$ python -q
>>> import numpy as np
>>> np.set_printoptions(precision=3, suppress=True, linewidth=160, sign=" ")
>>> data = np.array([[3, 1, 3, 1], [2, 1, 2, 1], [3, 1, 3, 1], [2, 1, 2, 1]])
>>> rng = np.random.default_rng(16976)
>>> B = data + rng.integers(-2, 3, (4, 2)) @ rng.integers(-2, 3, (2, 4))
>>> print(B)
[[ 4 -1  3  3]
 [-1  3  4 -1]
 [-1  3  6 -1]
 [ 4 -1  1  3]]
>>> print(np.abs(B - data).sum(axis=1))
[  5   9  11   7]
>>> print(np.linalg.matrix_rank(B - data, tol=1e-8))
2
>>> print(np.round(np.linalg.svd(B - data, compute_uv=False), 3) + 0)
[ 8.44   2.185  0.     0.   ]
>>> print(B - data)
[[ 1 -2  0  2]
 [-3  2  2 -2]
 [-4  2  3 -2]
 [ 2 -2 -1  2]]
>>> print(np.round(np.sort(np.abs(np.linalg.eigvals(data))), 3) + 0)
[ 0.     0.     0.536  7.464]
>>> print(np.round(np.linalg.det(data), 3))
0.0
>>> print(np.trace(data))
8
>>> print(np.linalg.matrix_power(data, 4))
[[ 1224   448  1224   448]
 [  896   328   896   328]
 [ 1224   448  1224   448]
 [  896   328   896   328]]
>>> left, sigma, VT = np.linalg.svd(data)
>>> V = VT[:(sigma > 1e-8).sum()]
>>> vec = data[2] + -2 * data[0] + rng.integers(2) * np.eye(4)[3]
>>> print(vec)
[-3. -1. -3. -1.]
>>> print(round(float(np.linalg.norm(vec - V.T @ V @ vec)), 3))
0.0
>>> print(np.allclose(V.T @ V @ vec, vec))
True
>>> print(np.diag(V.T @ V))
[ 0.5  0.5  0.5  0.5]
>>> print(np.round(V.T @ V, 3) + 0)
[[ 0.5  0.   0.5  0. ]
 [ 0.   0.5  0.   0.5]
 [ 0.5  0.   0.5  0. ]
 [ 0.   0.5  0.   0.5]]
>>> A = np.load("arr.npy")
>>> print(A)
[[ 4.  0.  3.  0.]
 [ 0.  4.  0.  3.]
 [ 3.  0.  4.  0.]
 [ 0.  3.  0.  4.]]
>>> print(A @ (-1.0) ** np.arange(4))
[ 7. -7.  7. -7.]
>>> print((A @ A)[0])
[ 25.   0.  24.   0.]
>>> print(np.sort(np.abs(np.fft.fft(A[0]))), np.sort(np.linalg.svd(A, compute_uv=False)))
[ 1.  1.  7.  7.] [ 1.  1.  7.  7.]
>>> print(np.allclose(A @ A.T, A.T @ A))
True
>>> vec = np.ones(4)
>>> for _ in range(6):
...     vec = A @ vec
...     vec /= np.linalg.norm(vec)
...     print(round(vec @ A @ vec, 3))
... 
7.0
7.0
7.0
7.0
7.0
7.0
>>> print(round(np.linalg.eigvalsh(A)[-1], 3))
7.0
>>> print(vec)
[ 0.5  0.5  0.5  0.5]
>>> f = np.array([2, 1, 2, 2])
>>> B = A + np.outer(f, np.eye(4)[1])
>>> print(np.linalg.matrix_rank(B - A))
1
>>> print(np.einsum("ii->", A))
16.0
>>> print(round(float(np.linalg.det(A.T)), 3))
49.0
>>> print(np.einsum("ij,ji->", A, A))
100.0
>>> print(round(float(np.linalg.eigvals(A).sum().real), 3))
16.0
>>> print(np.kron(np.eye(2, dtype=int), A))
[[ 4.  0.  3.  0.  0.  0.  0.  0.]
 [ 0.  4.  0.  3.  0.  0.  0.  0.]
 [ 3.  0.  4.  0.  0.  0.  0.  0.]
 [ 0.  3.  0.  4.  0.  0.  0.  0.]
 [ 0.  0.  0.  0.  4.  0.  3.  0.]
 [ 0.  0.  0.  0.  0.  4.  0.  3.]
 [ 0.  0.  0.  0.  3.  0.  4.  0.]
 [ 0.  0.  0.  0.  0.  3.  0.  4.]]
>>> print(np.linalg.eigvals(A))
[ 7.  1.  7.  1.]
>>> K = np.load("m.npy")
>>> print(K)
[[ 0  0  1  0]
 [ 0  0  0  5]
 [ 4  0  0  0]
 [ 0  4  0  0]]
>>> z = rng.permutation(4)
>>> print(z)
[ 0  1  3  2]
>>> B = K[z][:, z]
>>> print(np.trace(B))
0
>>> print(round(float(np.linalg.det(B)), 3), round(float(np.linalg.det(K[z])), 3))
80.0 -80.0
>>> arr = np.array([[-5, 2, -9, 2], [-8, 8, 5, -4], [4, -3, 3, 5]])
>>> arr[-1] = arr[0] + -3 * arr[1]
>>> print(arr)
[[ -5   2  -9   2]
 [ -8   8   5  -4]
 [ 19 -22 -24  14]]
>>> left, sigma, VT = np.linalg.svd(arr)
>>> print(sigma.round(3) + 0)
[ 42.203  10.906   0.   ]
>>> B = left[:, :2] @ np.diag(sigma[:2]) @ VT[:2]
>>> print(np.linalg.matrix_rank(arr, rtol=0.05))
2
